$ python3 -q
>>> import numpy as np
>>> from numpy import linalg as LA
>>> np.set_printoptions(precision=3, suppress=True, linewidth=100, floatmode="fixed")
>>> mat = np.load("block14.npy")
>>> mat
array([[ 1.394, -0.839,  4.322],
       [-1.743,  1.545,  0.604],
       [-0.322,  1.469, -0.990],
       [ 4.841, -2.267,  6.104],
       [-0.315,  1.255,  0.686],
       [-0.241,  3.061, -1.445],
       [ 2.452, -2.239,  1.104],
       [-0.336,  2.853,  1.684],
       [-0.178,  4.263, -1.993],
       [ 0.116, -2.220,  1.357],
       [-0.679, -1.495,  1.391],
       [-3.512,  5.125, -3.209],
       [-0.130,  2.077, -1.103],
       [ 0.412,  4.328, -3.077],
       [ 2.368,  1.218,  1.992],
       [-1.622,  0.796, -1.717],
       [-1.733,  1.528, -2.480],
       [-0.981,  3.100, -2.793],
       [ 2.546, -1.142, -0.627],
       [ 0.448, -1.632, -0.252],
       [ 2.457,  1.889,  2.329],
       [-5.478,  0.869, -2.900],
       [ 3.141, -0.749,  1.014]])
>>> Xc = mat - mat.mean(axis=0)
>>> V = LA.svd(Xc)[2][:1]
>>> M2 = Xc - Xc @ V.T @ V
>>> print(LA.norm(M2, axis=1).round(6).argmax())
21
>>> M2.std(axis=0)
array([1.175, 1.326, 0.902])
>>> np.diag(V.T @ V)
array([0.310, 0.266, 0.424])
>>> K = np.loadtxt("sample16.csv", delimiter=",")
>>> print(K)
[[ -6.259   7.145 -11.711]
 [ -3.208   3.212  -3.427]
 [ -2.456   2.479  -1.986]
 [ -0.691   0.982   0.061]
 [ -0.571   0.867   0.107]
 [ -0.381   0.664   0.140]
 [  0.123  -0.786  -0.238]
 [  0.101  -1.430  -0.349]
 [ -0.071  -2.682  -0.344]
 [ -0.083  -2.747  -0.337]
 [ -0.425  -4.451   0.019]
 [ -5.579 -27.909  16.165]]
>>> gram = np.cov(K, rowvar=False)
>>> np.median(K, axis=0)
array([-0.498, -0.061, -0.287])
>>> np.polyfit(K[:, 0], K[:, 1], 1)
array([ 0.983, -0.457])
>>> LA.eigvalsh(gram)[::-1]
array([110.673,   6.690,   1.322])
>>> K.std(axis=0)
array([2.162, 8.342, 5.876])
>>> M2 = np.c_[K[:, :1] @ np.array([[1]]), np.array([0, 2, 0, 0, 1, 3, 0, 3, 0, 1, 1, 0])]
>>> M2
array([[-6.259,  0.000],
       [-3.208,  2.000],
       [-2.456,  0.000],
       [-0.691,  0.000],
       [-0.571,  1.000],
       [-0.381,  3.000],
       [ 0.123,  0.000],
       [ 0.101,  3.000],
       [-0.071,  0.000],
       [-0.083,  1.000],
       [-0.425,  1.000],
       [-5.579,  0.000]])
>>> np.round(LA.lstsq(K, M2[:, 0])[0], 3) + 0
array([1.000, 0.000, 0.000])
>>> np.round(LA.norm(M2 - K @ LA.lstsq(K, M2)[0], axis=0), 3) + 0
array([0.000, 4.885])
>>> LA.matrix_rank(M2)
np.int64(2)
>>> LA.matrix_rank(np.c_[K, M2])
np.int64(4)
>>> Xc = (K - K.mean(axis=0)) / K.std(axis=0)
>>> np.argwhere(np.abs(Xc) > 2)
array([[ 0,  0],
       [11,  1],
       [11,  2]])
>>> Xc.std(axis=0)
array([1.000, 1.000, 1.000])
>>> b = LA.lstsq(np.delete(Xc, 0, axis=1), Xc[:, 0])[0]
>>> b
array([1.913, 1.767])
>>> np.abs(b).argmax()
np.int64(0)
>>> r0, r1 = K[7], K[11]
>>> print(round(r0 @ r0, 3))
2.177
>>> p = (r0 @ r1) / (r0 @ r0) * r0
>>> np.outer(r0, r1)
array([[ -0.563,  -2.819,   1.633],
       [  7.978,  39.910, -23.116],
       [  1.947,   9.740,  -5.642]])
>>> r1 - p
array([-7.143, -5.768, 21.569])
>>> print(np.round(LA.norm(r0 + r1) ** 2 + LA.norm(r0 - r1) ** 2, 3))
2147.043
>>> X = np.loadtxt("layer17.csv", delimiter=",")
>>> X
array([[ 1.000, -1.000],
       [ 1.000,  0.000],
       [ 1.000,  1.000],
       [ 1.000,  2.000]])
>>> proj = X @ LA.solve(X.T @ X, X.T)
>>> np.round(proj @ X[:, 1], 3) + 0
array([-1.000,  0.000,  1.000,  2.000])
>>> LA.matrix_rank(np.eye(4) - proj)
np.int64(2)
>>> proj
array([[ 0.700,  0.400,  0.100, -0.200],
       [ 0.400,  0.300,  0.200,  0.100],
       [ 0.100,  0.200,  0.300,  0.400],
       [-0.200,  0.100,  0.400,  0.700]])
>>> np.round(LA.eigvalsh(proj), 3) + 0
array([0.000, 0.000, 1.000, 1.000])
>>> print(np.diag(proj))
[0.700 0.300 0.300 0.700]
>>> x = np.array([-3, 1])
>>> y = X @ x
>>> LA.solve(X.T @ X, X.T @ y)
array([-3.000,  1.000])
>>> rng = np.random.default_rng(601)
>>> y = y + 0.1 * rng.normal(size=4)
>>> y
array([-3.920, -3.004, -1.942, -0.960])
>>> b, *_ = LA.lstsq(X, y)
>>> b.round()
array([-3.000,  1.000])
>>> b
array([-2.954,  0.994])
>>> print(np.round(X.T @ (y - X @ b), 3) + 0)
[0.000 0.000]
>>> np.round(LA.norm(y - X @ b), 3)
np.float64(0.061)
>>> Q, _ = LA.qr(np.array([[1.3, 0.3, -1.2], [1.2, -0.1, 0.9], [-0.6, -0.6, 0.2]]))
>>> V, _ = LA.qr(np.array([[-1.5, -0.3, 0.3, -0.1],
...     [1.2, -2.1, -0.3, 1.4],
...     [-0.7, 1.3, 2.0, -1.1],
...     [0.7, -0.7, 0.6, 0.3]]))
>>> sig = 3 * 0.7 ** np.arange(3)
>>> data = Q[:, :3] * sig @ V[:3]
>>> data
array([[ 1.241,  1.721, -0.672, -0.741],
       [ 0.970,  1.711,  1.204,  0.561],
       [-1.855,  0.626, -0.087,  0.771]])
>>> blk = np.stack([data, 3 * data, data[::-1]])
>>> LA.matrix_rank(blk.reshape(3, -1))
np.int64(2)
>>> blk.shape
(3, 3, 4)
>>> np.einsum("bij,cij->bc", blk, blk)
array([[ 15.571,  46.713,   2.160],
       [ 46.713, 140.138,   6.479],
       [  2.160,   6.479,  15.571]])
